% ipython --no-banner

In [1]: import numpy as np

In [2]: np.set_printoptions(precision=4, suppress=True, linewidth=100)

In [3]: def tidy(a):
   ...:     return np.round(a, 4) + 0
   ...: 

In [4]: W0 = np.loadtxt("w.csv", delimiter=",")

In [5]: tidy(W0)
Out[5]: 
array([[ 0.3333,  0.6667, -0.6667],
       [ 0.6667,  0.3333,  0.6667],
       [-0.6667,  0.6667,  0.3333]])

In [6]: tidy(np.linalg.eigvalsh(W0).min())
Out[6]: np.float64(-1.0)

In [7]: print([round(float(np.linalg.det(W0[:i, :i])), 2) + 0 for i in range(1, 4)])
[0.33, -0.33, -1.0]

In [8]: ev, V = np.linalg.eig(W0)

In [9]: ev
Out[9]: array([ 1., -1.,  1.])

In [10]: tidy(np.sort(np.linalg.eigvals(W0.T)))
Out[10]: array([-1.,  1.,  1.])

In [11]: tidy(W0 @ V[:, 0] - ev[0] * V[:, 0])
Out[11]: array([0., 0., 0.])

In [12]: print(tidy(np.abs(np.linalg.eigvals(W0)).max()))
1.0

In [13]: print(tidy((W0 + W0.T) / 2))
[[ 0.3333  0.6667 -0.6667]
 [ 0.6667  0.3333  0.6667]
 [-0.6667  0.6667  0.3333]]

In [14]: (W0 - W0.T) / 2
Out[14]: 
array([[0., 0., 0.],
       [0., 0., 0.],
       [0., 0., 0.]])

In [15]: np.trace(W0)
Out[15]: np.float64(1.0)

In [16]: print(tidy(np.sort(np.abs(np.linalg.eigvals(W0)))))
[1. 1. 1.]

In [17]: np.allclose(W0 @ W0.T, W0.T @ W0)
Out[17]: True

In [18]: def softmax(z):
    ...:     e = np.exp(z - z.max(axis=-1, keepdims=True))
    ...:     return e / e.sum(axis=-1, keepdims=True)
    ...: 

In [19]: softmax(W0).sum(axis=1)
Out[19]: array([1., 1., 1.])

In [20]: tidy(softmax(10 * W0[1]))
Out[20]: array([0.4912, 0.0175, 0.4912])

In [21]: S = W0 @ W0.T / np.sqrt(3)

In [22]: tidy(softmax(S)[1] @ W0)
Out[22]: array([0.2259, 0.5096, 0.2259])

In [23]: softmax(S).round(6).argmax(axis=1)
Out[23]: array([0, 1, 2])

In [24]: x0 = np.array([0, 5, 4])

In [25]: tidy(np.linalg.det(W0))
Out[25]: np.float64(-1.0)

In [26]: tidy(W0.T @ (W0 @ x0))
Out[26]: array([0., 5., 4.])

In [27]: print(3 - np.linalg.matrix_rank(W0 - np.eye(3), tol=1e-8))
2

In [28]: rng = np.random.default_rng(60883)

In [29]: E = rng.normal(size=(16, 3))

In [30]: E = 3 * E / np.linalg.norm(E, axis=1, keepdims=True)

In [31]: tidy(E)
Out[31]: 
array([[-2.6373,  1.393 ,  0.3225],
       [-0.9928,  0.0449,  2.8306],
       [-1.0006,  2.138 , -1.8514],
       [ 2.5468,  1.5843, -0.0609],
       [ 2.9504, -0.334 , -0.4281],
       [ 0.6899, -1.2326,  2.6467],
       [-2.0382, -1.0184, -1.9515],
       [ 1.5453, -2.4822, -0.6717],
       [-0.5833,  2.776 , -0.9764],
       [-0.3711, -2.9051,  0.6501],
       [ 0.2604,  1.7883,  2.3946],
       [ 1.3807,  2.3375, -1.2765],
       [-1.3374,  2.6666, -0.3174],
       [-2.1694, -0.5556,  1.9963],
       [-1.1744,  1.5631,  2.2754],
       [ 1.974 ,  0.1128,  2.2562]])

In [32]: Xc = (E - E.mean(axis=0)) / E.std(axis=0)

In [33]: np.argwhere(np.abs(Xc) > 2)
Out[33]: array([], shape=(0, 2), dtype=int64)

In [34]: coef = np.linalg.lstsq(np.delete(Xc, 2, axis=1), Xc[:, 2])[0]

In [35]: tidy(1 - np.var(Xc[:, 2] - np.delete(Xc, 2, axis=1) @ coef))
Out[35]: np.float64(0.035)

In [36]: out = E + rng.integers(-2, 3, (16, 1)) @ rng.integers(-2, 3, (1, 3))

In [37]: tidy(out)
Out[37]: 
array([[-1.6373,  0.393 ,  1.3225],
       [ 1.0072, -1.9551,  4.8306],
       [-1.0006,  2.138 , -1.8514],
       [ 4.5468, -0.4157,  1.9391],
       [ 4.9504, -2.334 ,  1.5719],
       [ 1.6899, -2.2326,  3.6467],
       [-1.0382, -2.0184, -0.9515],
       [ 3.5453, -4.4822,  1.3283],
       [ 1.4167,  0.776 ,  1.0236],
       [-2.3711, -0.9051, -1.3499],
       [ 2.2604, -0.2117,  4.3946],
       [-0.6193,  4.3375, -3.2765],
       [-2.3374,  3.6666, -1.3174],
       [-2.1694, -0.5556,  1.9963],
       [-1.1744,  1.5631,  2.2754],
       [-0.026 ,  2.1128,  0.2562]])

In [38]: tidy(out - E)
Out[38]: 
array([[ 1., -1.,  1.],
       [ 2., -2.,  2.],
       [ 0.,  0.,  0.],
       [ 2., -2.,  2.],
       [ 2., -2.,  2.],
       [ 1., -1.,  1.],
       [ 1., -1.,  1.],
       [ 2., -2.,  2.],
       [ 2., -2.,  2.],
       [-2.,  2., -2.],
       [ 2., -2.,  2.],
       [-2.,  2., -2.],
       [-1.,  1., -1.],
       [ 0.,  0.,  0.],
       [ 0.,  0.,  0.],
       [-2.,  2., -2.]])

In [39]: gram = np.cov(E, rowvar=False)

In [40]: tidy(np.median(E, axis=0))
Out[40]: array([-0.4772,  0.7529,  0.1308])

In [41]: gram.shape
Out[41]: (3, 3)

In [42]: tidy(np.polyfit(E[:, 2], E[:, 1], 1))
Out[42]: array([-0.1952,  0.5879])

In [43]: tidy(np.corrcoef(E.T))
Out[43]: 
array([[ 1.    , -0.1229, -0.0212],
       [-0.1229,  1.    , -0.1819],
       [-0.0212, -0.1819,  1.    ]])

In [44]: J = np.load("layer15.npy")

In [45]: J
Out[45]: 
array([[2.02, 2.  , 0.  ],
       [1.  , 0.02, 1.  ],
       [2.  , 2.  , 0.02]])

In [46]: labels = rng.permutation(3)

In [47]: labels
Out[47]: array([0, 2, 1])

In [48]: out = J[labels][:, labels]

In [49]: tidy(np.sort(np.abs(np.linalg.eigvals(out))))
Out[49]: array([0.02  , 1.2161, 3.2561])

In [50]: np.allclose(out, J)
Out[50]: False

In [51]: np.diag(out)
Out[51]: array([2.02, 0.02, 0.02])

In [52]: out
Out[52]: 
array([[2.02, 0.  , 2.  ],
       [2.  , 0.02, 2.  ],
       [1.  , 1.  , 0.02]])

In [53]: f = np.array([2, -1, -1])

In [54]: out = W0 + np.outer(f, np.eye(3)[0])

In [55]: tidy(np.linalg.det(out) / np.linalg.det(W0)), tidy(1 + np.linalg.solve(W0, f)[0])
Out[55]: (np.float64(1.6667), np.float64(1.6667))

In [56]: np.linalg.matrix_rank(out - W0)
Out[56]: np.int64(1)

In [57]: arr = np.load("arr.npy")

In [58]: arr
Out[58]: 
array([[ 7.0108,  0.0004,  5.0145],
       [ 1.0321,  0.0244,  2.98  ],
       [ 0.016 ,  0.021 ,  0.0119],
       [ 9.9994, -0.0181,  5.9518]])

In [59]: tidy(np.linalg.svd(W0, compute_uv=False))
Out[59]: array([1., 1., 1.])

In [60]: print(tidy(W0 @ W0.T))
[[1. 0. 0.]
 [0. 1. 0.]
 [0. 0. 1.]]

In [61]: tidy(np.linalg.norm(W0, axis=0))
Out[61]: array([1., 1., 1.])

In [62]: tidy(W0.T @ W0)
Out[62]: 
array([[1., 0., 0.],
       [0., 1., 0.],
       [0., 0., 1.]])

In [63]: out = np.c_[arr[:, :1] @ np.array([[2]]), np.array([0, 0, -1, -1])]

In [64]: out
Out[64]: 
array([[14.0216,  0.    ],
       [ 2.0642,  0.    ],
       [ 0.032 , -1.    ],
       [19.9988, -1.    ]])

In [65]: print(tidy(np.linalg.norm(np.linalg.qr(arr)[0].T @ out, axis=0) ** 2 / ((out ** 2).sum(axis=0) + 1e-12)))
[1.     0.7781]

In [66]: np.linalg.matrix_rank(np.c_[arr, out])
Out[66]: np.int64(4)

In [67]: gram = arr.T @ arr

In [68]: tidy(gram)
Out[68]: 
array([[150.2048,  -0.1527,  97.7459],
       [ -0.1527,   0.0014,  -0.0328],
       [ 97.7459,  -0.0328,  69.4497]])

In [69]: print(tidy(np.diag(gram)))
[150.2048   0.0014  69.4497]

In [70]: tidy(np.linalg.eigvalsh(gram)[::-1])
Out[70]: array([215.5847,   4.0707,   0.0004])

In [71]: tidy(np.linalg.svd(arr, compute_uv=False) ** 2)
Out[71]: array([215.5847,   4.0707,   0.0004])

In [72]: np.allclose(gram, gram.T)
Out[72]: True

In [73]: M = np.array([[3, -2, 3], [1, 2, 0], [3, 2, 3]])

In [74]: M[-1] = M[0] + -2 * M[1]

In [75]: print(M)
[[ 3 -2  3]
 [ 1  2  0]
 [ 1 -6  3]]

In [76]: Uu, sv, Vt = np.linalg.svd(M)

In [77]: np.argmax(sv[:-1] / (sv[1:] + 1e-6)) + 1
Out[77]: np.int64(2)

In [78]: out = Uu[:, :2] @ np.diag(sv[:2]) @ Vt[:2]

In [79]: print(tidy(np.linalg.norm(M - out, 2)), tidy(sv[2]))
0.0 0.0

In [80]: np.linalg.norm(M, axis=1).argmax()
Out[80]: np.int64(2)

In [81]: tidy(np.linalg.norm(M[0] - M[1]))
Out[81]: np.float64(5.3852)

In [82]: tidy(np.linalg.norm(M, 1)), tidy(np.linalg.norm(M, np.inf))
Out[82]: (np.float64(10.0), np.float64(10.0))
